% python3 -q
>>> import numpy as np
>>> from numpy import linalg as LA
>>> np.set_printoptions(precision=1, suppress=True, linewidth=200)
>>> def rnd(a):
...     return np.round(a, 1) + 0
... 
>>> E = np.loadtxt("data.csv", delimiter=",")
>>> E
array([[-24.1,  17.9, -13.3,  -3.1],
       [-22.6,  16.1, -14. ,   0.1],
       [ 21. , -25.1, -36.8,  14.6],
       [-22.6,  18.2, -13.6,  -2.1],
       [-22.4,  17.7, -12.2,  -3.3],
       [ 20.7, -24.9, -37.5,  14.2],
       [-22.5,  17.1, -12.6,  -1.6],
       [ 19.8, -25.7, -37.7,  13.4],
       [-21.7,  18.8, -11.3,  -1.4],
       [ 20.6, -24.4, -38.1,  14.1],
       [ 21.1, -24.6, -37. ,  14.6],
       [ 19.8, -24.5, -38.6,  14. ],
       [-22.5,  16.8, -11.2,  -2.1],
       [ 20.6, -23.3, -36.6,  13.6],
       [ 19.8, -22.6, -36.7,  13.3],
       [-20.8,  19.8, -11. ,  -0.1],
       [ 19.3, -24.1, -39.5,  14.5],
       [-22.4,  18.3, -11.1,  -0.7],
       [ 20.6, -25.2, -36.9,  13.5],
       [ 20.7, -24.5, -37.5,  12.4],
       [-21.3,  17.7, -11.6,  -2.7],
       [ 20.5, -24.3, -38.2,  14.1],
       [ 19.2, -23.7, -39.6,  13.5],
       [ 20.6, -25.8, -39.4,  15.7],
       [ 19.2, -22.8, -38. ,  14.2],
       [-20.8,  18.2, -12.6,  -2.9],
       [-23. ,  19.5, -13.5,   0.9],
       [-22.9,  17.8, -12.5,  -2.7],
       [-21.3,  19.4, -10.6,  -3. ]])
>>> D = LA.norm(E[:, None] - E[None], axis=-1)
>>> D.shape
(29, 29)
>>> O, R = LA.qr(E)
>>> rnd(np.abs(np.diag(R)))
array([114.3,  23.2,  35.9,   5.4])
>>> print(rnd(np.trace(O @ O.T)))
4.0
>>> rnd(abs(R[0, 0])), rnd(LA.norm(E[:, 0]))
(np.float64(114.3), np.float64(114.3))
>>> print(np.allclose(R.T @ R, E.T @ E))
True
>>> rnd(O.T @ O)
array([[1., 0., 0., 0.],
       [0., 1., 0., 0.],
       [0., 0., 1., 0.],
       [0., 0., 0., 1.]])
>>> Ac = E - E.mean(axis=0)
>>> V = LA.svd(Ac)[2][:2]
>>> A2 = Ac - Ac @ V.T @ V
>>> print(rnd(np.cov(Ac @ V.T, rowvar=False)))
[[1167.2    0. ]
 [   0.     1.5]]
>>> print(rnd(LA.norm(A2) / LA.norm(Ac)))
0.0
>>> A2 = E / np.sqrt((E ** 2).mean(axis=1, keepdims=True))
>>> print(LA.matrix_rank(A2) == LA.matrix_rank(E))
True
>>> rnd(LA.norm(A2, axis=1))
array([2., 2., 2., 2., 2., 2., 2., 2., 2., 2., 2., 2., 2., 2., 2., 2., 2., 2., 2., 2., 2., 2., 2., 2., 2., 2., 2., 2., 2.])
>>> rnd(np.abs(LA.svd(E)[2][-1]))
array([0.6, 0.6, 0.2, 0.4])
>>> [round(float(x), 1) for x in LA.svd(E, compute_uv=False)[:3]]
[202.7, 110.0, 5.5]
>>> rnd(LA.norm(E, 2) / LA.norm(E))
np.float64(0.9)
>>> m1 = np.load("a.npy")
>>> rnd(m1)
array([[ 0.9, -0.3, -0.3, -0.2],
       [-0.3,  0.4, -0.8, -0.4],
       [-0.3, -0.8,  0. , -0.5],
       [-0.2, -0.4, -0.5,  0.7]])
>>> left, sv, vt = LA.svd(m1, full_matrices=False)
>>> rnd(left.T @ left)
array([[1., 0., 0., 0.],
       [0., 1., 0., 0.],
       [0., 0., 1., 0.],
       [0., 0., 0., 1.]])
>>> (sv > 1e-8).sum()
np.int64(4)
>>> rnd(sv)
array([1., 1., 1., 1.])
>>> left.shape, sv.shape, vt.shape
((4, 4), (4,), (4, 4))
>>> rnd(left.T @ m1 @ vt.T)
array([[1., 0., 0., 0.],
       [0., 1., 0., 0.],
       [0., 0., 1., 0.],
       [0., 0., 0., 1.]])
>>> np.sqrt((sv ** 2).sum()), rnd(LA.norm(m1))
(np.float64(2.0), np.float64(2.0))
>>> rnd(np.cumsum(sv ** 2) / np.sum(sv ** 2))
array([0.3, 0.5, 0.8, 1. ])
>>> np.allclose(left * sv @ vt, m1)
True
>>> A2 = LA.invert(m1)
Traceback (most recent call last):
  File "<python-input-36>", line 1, in <module>
    A2 = LA.invert(m1)
         ^^^^^^^^^
AttributeError: module 'numpy.linalg' has no attribute 'invert'
>>> A2 = LA.inv(m1)
>>> print(np.allclose(A2, m1.T))
True
>>> (np.abs(A2) > 1e-9).astype(int)
array([[1, 1, 1, 1],
       [1, 1, 1, 1],
       [1, 1, 1, 1],
       [1, 1, 1, 1]])
>>> data = np.array([[2, -1, 2, 2, -1, 2],
...     [-1, -3, -1, -1, -3, -1],
...     [-2, -1, 0, -2, -1, 0],
...     [-2, 1, -2, 0, 0, 0],
...     [1, 3, 1, 0, 0, 0],
...     [2, 1, 0, 0, 0, 0]])
>>> O, V = LA.qr(data[:, :3])[0], LA.qr(data[:, 3:])[0]
>>> sv = LA.svd(O.T @ V, compute_uv=False)
>>> rnd(np.degrees(np.arccos(sv.clip(0, 1))))
array([45., 45., 45.])
>>> print(rnd(sv))
[0.7 0.7 0.7]
>>> A2 = LA.invert(data)
Traceback (most recent call last):
  File "<python-input-45>", line 1, in <module>
    A2 = LA.invert(data)
         ^^^^^^^^^
AttributeError: module 'numpy.linalg' has no attribute 'invert'
>>> A2 = data ** -1
Traceback (most recent call last):
  File "<python-input-46>", line 1, in <module>
    A2 = data ** -1
         ~~~~~^^~~~
ValueError: Integers to negative integer powers are not allowed.
>>> A2 = LA.inv(data)
>>> rnd(A2)
array([[ 0. ,  0. ,  0. , -0.1, -0.1,  0.5],
       [ 0. ,  0. ,  0. ,  0.1,  0.3,  0. ],
       [ 0. ,  0. ,  0. , -0.4,  0.3, -0.5],
       [ 0.1,  0.1, -0.5,  0.1,  0.1, -0.5],
       [-0.1, -0.3,  0. , -0.1, -0.3,  0. ],
       [ 0.4, -0.3,  0.5,  0.4, -0.3,  0.5]])
>>> rnd(data @ A2)
array([[1., 0., 0., 0., 0., 0.],
       [0., 1., 0., 0., 0., 0.],
       [0., 0., 1., 0., 0., 0.],
       [0., 0., 0., 1., 0., 0.],
       [0., 0., 0., 0., 1., 0.],
       [0., 0., 0., 0., 0., 1.]])
>>> rnd(LA.det(data) * LA.det(A2))
np.float64(1.0)
>>> (np.abs(A2) > 1e-9).astype(int)
array([[0, 0, 0, 1, 1, 1],
       [0, 0, 0, 1, 1, 0],
       [0, 0, 0, 1, 1, 1],
       [1, 1, 1, 1, 1, 1],
       [1, 1, 0, 1, 1, 0],
       [1, 1, 1, 1, 1, 1]])
>>> rnd(LA.det(data) * A2)
array([[  0.,   0.,   0., -14., -28.,  98.],
       [  0.,   0.,   0.,  28.,  56.,   0.],
       [  0.,   0.,   0., -70.,  56., -98.],
       [ 14.,  28., -98.,  14.,  28., -98.],
       [-28., -56.,   0., -28., -56.,   0.],
       [ 70., -56.,  98.,  70., -56.,  98.]])
>>> print(rnd(LA.inv(A2)))
[[ 2. -1.  2.  2. -1.  2.]
 [-1. -3. -1. -1. -3. -1.]
 [-2. -1.  0. -2. -1.  0.]
 [-2.  1. -2.  0.  0.  0.]
 [ 1.  3.  1.  0.  0.  0.]
 [ 2.  1.  0.  0.  0.  0.]]
>>> th = np.radians(45)
>>> R = np.eye(6)
>>> R[4, 4] = R[0, 0] = np.cos(th)
>>> R[4, 0], R[0, 4] = -np.sin(th), np.sin(th)
>>> print(rnd(R))
[[ 0.7  0.   0.   0.   0.7  0. ]
 [ 0.   1.   0.   0.   0.   0. ]
 [ 0.   0.   1.   0.   0.   0. ]
 [ 0.   0.   0.   1.   0.   0. ]
 [-0.7  0.   0.   0.   0.7  0. ]
 [ 0.   0.   0.   0.   0.   1. ]]
>>> A2 = data @ R.T
>>> rnd(A2)
array([[ 0.7, -1. ,  2. ,  2. , -2.1,  2. ],
       [-2.8, -3. , -1. , -1. , -1.4, -1. ],
       [-2.1, -1. ,  0. , -2. ,  0.7,  0. ],
       [-1.4,  1. , -2. ,  0. ,  1.4,  0. ],
       [ 0.7,  3. ,  1. ,  0. , -0.7,  0. ],
       [ 1.4,  1. ,  0. ,  0. , -1.4,  0. ]])
>>> rnd(LA.svd(data, compute_uv=False)), rnd(LA.svd(A2, compute_uv=False))
(array([6.2, 4.8, 2.4, 2. , 1.8, 0.8]), array([6.2, 4.8, 2.4, 2. , 1.8, 0.8]))
>>> mat = np.array([[1, 0, 0], [0, 2, 0], [0, 0, 1]])
>>> mat
array([[1, 0, 0],
       [0, 2, 0],
       [0, 0, 1]])
>>> rnd(LA.det(mat))
np.float64(2.0)
>>> (LA.matrix_power((mat != 0) + (mat.T != 0) + np.eye(3), 3) > 0).astype(int)
array([[1, 0, 0],
       [0, 1, 0],
       [0, 0, 1]])
>>> rng = np.random.default_rng(447835)
>>> z = rng.permutation(3)
>>> A2 = mat[:, z] * rng.choice([-1, 1], 3)
>>> A2
array([[-1,  0,  0],
       [ 0,  2,  0],
       [ 0,  0,  1]])
>>> left, _, vt = LA.svd(mat.T @ A2)
>>> print(left @ vt)
[[-1.  0.  0.]
 [ 0.  1.  0.]
 [ 0.  0.  1.]]
>>> A2 = mat[0, 0] * mat[1:] - np.outer(mat[1:, 0], mat[0])
>>> A2
array([[0, 2, 0],
       [0, 0, 1]])
>>> np.flatnonzero(~A2.round(6).any(axis=1))
array([], dtype=int64)
>>> ev, V = LA.eig(mat)
>>> rnd(np.sort(LA.eigvals(LA.inv(mat))))
array([0.5, 1. , 1. ])
>>> np.trace(mat)
np.int64(4)
>>> np.allclose(mat, mat.T)
True
>>> rnd(LA.det(mat))
np.float64(2.0)
>>> rnd(np.sort(np.abs(LA.eigvals(mat))))
array([1., 1., 2.])
>>> M = np.load("mat.npy")
>>> M
array([[ 0.4,  0.6, -3. , -1.5],
       [ 0.6,  1. , -4.8, -2.4],
       [ 0.3,  0.3, -1.5, -0.6],
       [ 0.2,  0.2, -1.5, -0.7],
       [-0.2, -0.1,  0.2, -0.1],
       [ 0.6,  0.9, -4.9, -2.4],
       [ 0.1,  0.4, -1.5, -0.9],
       [ 0.6,  1. , -4.9, -2.5],
       [ 0.3,  0.3, -1.6, -0.7],
       [ 0.2,  0.7, -3.1, -1.5],
       [ 0. ,  0.1, -0.1, -0.1],
       [ 0.7,  0.9, -5. , -2.6],
       [ 0.4,  0.8, -4.6, -2.4],
       [ 0.5,  0.8, -4.8, -2.6],
       [ 0.5,  0.5, -3.1, -1.7],
       [ 0.3,  0.6, -3.1, -1.8],
       [-0.1,  0. ,  0.1,  0.1]])
>>> hat = M @ LA.solve(M.T @ M, M.T)
>>> rnd(np.diag(hat))
array([0.1, 0.2, 0.2, 0.2, 0.3, 0.2, 0.3, 0.2, 0.1, 0.4, 0.1, 0.2, 0.4, 0.3, 0.3, 0.3, 0.1])
>>> print(rnd(hat @ M[:, 0]))
[ 0.4  0.6  0.3  0.2 -0.2  0.6  0.1  0.6  0.3  0.2  0.   0.7  0.4  0.5  0.5  0.3 -0.1]
>>> rnd(np.trace(hat))
np.float64(4.0)
>>> Z = M[[9, 16]].astype(float)
>>> for _ in range(6):
...     z = LA.norm(M[:, None] - Z, axis=-1).argmin(axis=1)
...     Z = np.array([M[z == j].mean(axis=0) for j in range(2)])
... 
>>> z
array([0, 0, 1, 1, 1, 0, 1, 0, 1, 0, 1, 0, 0, 0, 0, 0, 1])
>>> print(rnd(Z))
[[ 0.5  0.8 -4.1 -2.1]
 [ 0.1  0.2 -0.8 -0.4]]
>>> arr = np.load("block19.npy")
>>> arr
array([[ 4. ,  0.9, -3.9],
       [ 4. ,  0.8, -4. ],
       [ 4. ,  0.8, -4. ],
       [ 3.9,  1. , -4.1],
       [ 3.9,  0.8, -3.9],
       [ 4.1,  1. , -3.9],
       [ 4.1,  1. , -3.9],
       [ 4. ,  0.9, -4. ],
       [-0.1,  0.1,  2. ],
       [ 0. , -0.1,  2.2],
       [ 0. ,  0. ,  1.9],
       [ 0.1,  0. ,  2.1],
       [-0.2,  0.1,  2. ],
       [-0.1,  0.1,  1.9],
       [ 0. ,  0. ,  2. ],
       [ 0.1,  0. ,  1.9]])
>>> A2 = np.c_[arr[:, :1] @ np.array([[2]]), np.array([-4, -4, 4, 4, -1, -1, -5, 1, 2, -4, 5, -5, -2, 1, 5, -5])]
>>> A2
array([[ 8. , -4. ],
       [ 8. , -4. ],
       [ 8. ,  4. ],
       [ 7.8,  4. ],
       [ 7.8, -1. ],
       [ 8.2, -1. ],
       [ 8.2, -5. ],
       [ 8. ,  1. ],
       [-0.2,  2. ],
       [ 0. , -4. ],
       [ 0. ,  5. ],
       [ 0.2, -5. ],
       [-0.4, -2. ],
       [-0.2,  1. ],
       [ 0. ,  5. ],
       [ 0.2, -5. ]])
>>> rnd(LA.norm(A2 - arr @ LA.lstsq(arr, A2)[0], axis=0))
array([ 0. , 14.2])
>>> print(LA.matrix_rank(np.c_[arr, A2]))
4
>>> A2 @ A2
Traceback (most recent call last):
  File "<python-input-97>", line 1, in <module>
    A2 @ A2
    ~~~^~~~
ValueError: matmul: Input operand 1 has a mismatch in its core dimension 0, with gufunc signature (n?,k),(k,m?)->(n?,m?) (size 16 is different from 2)
>>> gram = A2.T @ A2
>>> LA.matrix_rank(gram)
np.int64(2)
>>> np.allclose(gram, gram.T)
True
>>> (A2 @ A2.T).shape
(16, 16)
>>> rnd(np.diag(gram))
array([512.5, 217. ])
>>> Ac = arr - arr.mean(axis=0)
>>> V = LA.svd(Ac)[2][:2]
>>> A2 = Ac - Ac @ V.T @ V
>>> LA.norm(A2, axis=1).round(6).argmax()
np.int64(5)
>>> rnd(np.cov(Ac @ V.T, rowvar=False))
array([[14.,  0.],
       [ 0.,  0.]])
>>> rnd(A2.std(axis=0))
array([0. , 0.1, 0. ])
>>> feats = -3 * np.eye(4) + np.eye(4, k=1)
>>> feats
array([[-3.,  1.,  0.,  0.],
       [ 0., -3.,  1.,  0.],
       [ 0.,  0., -3.,  1.],
       [ 0.,  0.,  0., -3.]])
>>> print(rnd(np.sort(LA.eigvals(feats))))
[-3. -3. -3. -3.]
>>> feats @ feats
array([[ 9., -6.,  1.,  0.],
       [ 0.,  9., -6.,  1.],
       [ 0.,  0.,  9., -6.],
       [ 0.,  0.,  0.,  9.]])
>>> rnd(LA.matrix_power(feats - np.diag(np.diag(feats)), 4))
array([[0., 0., 0., 0.],
       [0., 0., 0., 0.],
       [0., 0., 0., 0.],
       [0., 0., 0., 0.]])
>>> np.prod(np.diag(feats)), rnd(LA.det(feats))
(np.float64(81.0), np.float64(81.0))
>>> LA.matrix_rank(feats - feats[0, 0] * np.eye(4))
np.int64(3)
>>> A2 = feats + rng.integers(-2, 3, (4, 3)) @ rng.integers(-2, 3, (3, 4))
>>> A2
array([[-4.,  0.,  2.,  0.],
       [ 6., -7.,  1.,  2.],
       [ 2.,  0., -3.,  1.],
       [-5.,  3.,  2., -5.]])
>>> rnd(LA.svd(A2 - feats, compute_uv=False))
array([9.9, 2.8, 1.3, 0. ])
>>> np.abs(A2 - feats).sum(axis=1)
array([ 4., 12.,  2., 12.])
>>> LA.matrix_rank(A2 - feats, tol=1e-8)
np.int64(3)
>>> print(A2 - feats)
[[-1. -1.  2.  0.]
 [ 6. -4.  0.  2.]
 [ 2.  0.  0.  0.]
 [-5.  3.  2. -2.]]
>>> np.allclose(A2 @ A2.T, A2.T @ A2)
False
>>> np.trace(A2)
np.float64(-19.0)
>>> A2 @ A2
array([[ 20.,   0., -14.,   2.],
       [-74.,  55.,   6., -23.],
       [-19.,   3.,  15.,  -8.],
       [ 67., -36., -23.,  33.]])
>>> print(rnd(LA.matrix_power(A2, 2)))
[[ 20.   0. -14.   2.]
 [-74.  55.   6. -23.]
 [-19.   3.  15.  -8.]
 [ 67. -36. -23.  33.]]
>>> (A2 - A2.T) / 2
array([[ 0. , -3. ,  0. ,  2.5],
       [ 3. ,  0. ,  0.5, -0.5],
       [ 0. , -0.5,  0. , -0.5],
       [-2.5,  0.5,  0.5,  0. ]])
>>> A2.inv()
Traceback (most recent call last):
  File "<python-input-127>", line 1, in <module>
    A2.inv()
    ^^^^^^
AttributeError: 'numpy.ndarray' object has no attribute 'inv'
>>> u, g = feats[3], feats[1]
>>> u @ g
np.float64(0.0)
>>> u @ u
np.float64(9.0)
>>> pr = (u @ g) / (u @ u) * u
>>> print(pr)
[ 0.  0.  0. -0.]
>>> (g - pr) @ u
np.float64(0.0)
>>> rnd(LA.norm(u + g) ** 2 + LA.norm(u - g) ** 2)
np.float64(38.0)
>>> print(np.outer(u, g))
[[ 0. -0.  0.  0.]
 [ 0. -0.  0.  0.]
 [ 0. -0.  0.  0.]
 [-0.  9. -3. -0.]]
>>> g - pr
array([ 0., -3.,  1.,  0.])
>>> W0 = np.loadtxt("dump.csv", delimiter=",")
>>> W0
array([[ 0.8, -0.2, -1.7,  0.1],
       [ 0.3,  0.7, -1.8, -0.7],
       [ 2. ,  0.8, -1.4,  1. ],
       [-1.3, -0.2, -0.6,  0.8]])
>>> vec = np.array([3, -3, 3, -1])
>>> y = W0 @ vec
>>> print(rnd(y))
[-2.2 -5.9 -1.6 -5.9]
>>> rnd(LA.solve(W0.T, W0[3]))
array([0., 0., 0., 1.])
>>> rnd(LA.solve(W0, -3 * y))
array([-9.,  9., -9.,  3.])
